$ python3 -q
>>> import numpy as np
>>> import numpy.linalg as la
>>> np.set_printoptions(precision=2, suppress=True, linewidth=140, floatmode="fixed")
>>> def tidy(a):
...     return np.round(a, 2) + 0
... 
>>> r0 = np.array([2, -2, 0, 1])
>>> rng = np.random.default_rng(182602)
>>> m1 = np.outer(rng.normal(size=29), r0) + 0.05 * rng.normal(size=(29, 4))
>>> print(tidy(m1))
[[-0.21  0.24 -0.01 -0.17]
 [ 0.78 -0.73 -0.07  0.35]
 [ 1.10 -1.03 -0.07  0.70]
 [-2.49  2.42  0.04 -1.25]
 [ 0.08  0.02  0.02  0.05]
 [-2.07  1.98 -0.01 -1.03]
 [ 0.78 -0.84 -0.13  0.38]
 [-1.38  1.32 -0.03 -0.64]
 [ 3.01 -2.96 -0.01  1.44]
 [ 0.32 -0.30 -0.02  0.15]
 [-2.25  2.17 -0.03 -1.19]
 [-0.03 -0.06 -0.01 -0.06]
 [-0.38  0.38  0.02 -0.17]
 [ 1.60 -1.70 -0.06  0.79]
 [ 0.85 -0.83  0.11  0.33]
 [-4.70  4.76  0.09 -2.33]
 [ 0.56 -0.47 -0.01  0.24]
 [ 1.10 -1.12 -0.10  0.50]
 [ 2.90 -2.79 -0.03  1.46]
 [ 4.34 -4.39 -0.02  2.25]
 [-6.07  6.03  0.01 -3.04]
 [ 3.86 -3.76  0.03  1.85]
 [ 2.20 -2.30 -0.03  1.07]
 [-0.42  0.43  0.08 -0.22]
 [ 0.80 -0.89 -0.01  0.51]
 [-0.66  0.60  0.05 -0.30]
 [-3.63  3.77 -0.05 -1.86]
 [ 1.02 -1.11  0.07  0.51]
 [ 0.69 -0.79  0.02  0.43]]
>>> idx = rng.permutation(4)
>>> A2 = m1[:, idx] * rng.choice([-1, 1], 4)
>>> print(tidy(A2))
[[ 0.24  0.17 -0.01  0.21]
 [-0.73 -0.35 -0.07 -0.78]
 [-1.03 -0.70 -0.07 -1.10]
 [ 2.42  1.25  0.04  2.49]
 [ 0.02 -0.05  0.02 -0.08]
 [ 1.98  1.03 -0.01  2.07]
 [-0.84 -0.38 -0.13 -0.78]
 [ 1.32  0.64 -0.03  1.38]
 [-2.96 -1.44 -0.01 -3.01]
 [-0.30 -0.15 -0.02 -0.32]
 [ 2.17  1.19 -0.03  2.25]
 [-0.06  0.06 -0.01  0.03]
 [ 0.38  0.17  0.02  0.38]
 [-1.70 -0.79 -0.06 -1.60]
 [-0.83 -0.33  0.11 -0.85]
 [ 4.76  2.33  0.09  4.70]
 [-0.47 -0.24 -0.01 -0.56]
 [-1.12 -0.50 -0.10 -1.10]
 [-2.79 -1.46 -0.03 -2.90]
 [-4.39 -2.25 -0.02 -4.34]
 [ 6.03  3.04  0.01  6.07]
 [-3.76 -1.85  0.03 -3.86]
 [-2.30 -1.07 -0.03 -2.20]
 [ 0.43  0.22  0.08  0.42]
 [-0.89 -0.51 -0.01 -0.80]
 [ 0.60  0.30  0.05  0.66]
 [ 3.77  1.86 -0.05  3.63]
 [-1.11 -0.51  0.07 -1.02]
 [-0.79 -0.43  0.02 -0.69]]
>>> U, _, VT = la.svd(m1.T @ A2)
>>> print(idx)
[1 3 2 0]
>>> print(tidy(U @ VT))
[[ 0.00  0.00  0.00 -1.00]
 [ 1.00  0.00  0.00  0.00]
 [ 0.00  0.00  1.00  0.00]
 [ 0.00 -1.00  0.00  0.00]]
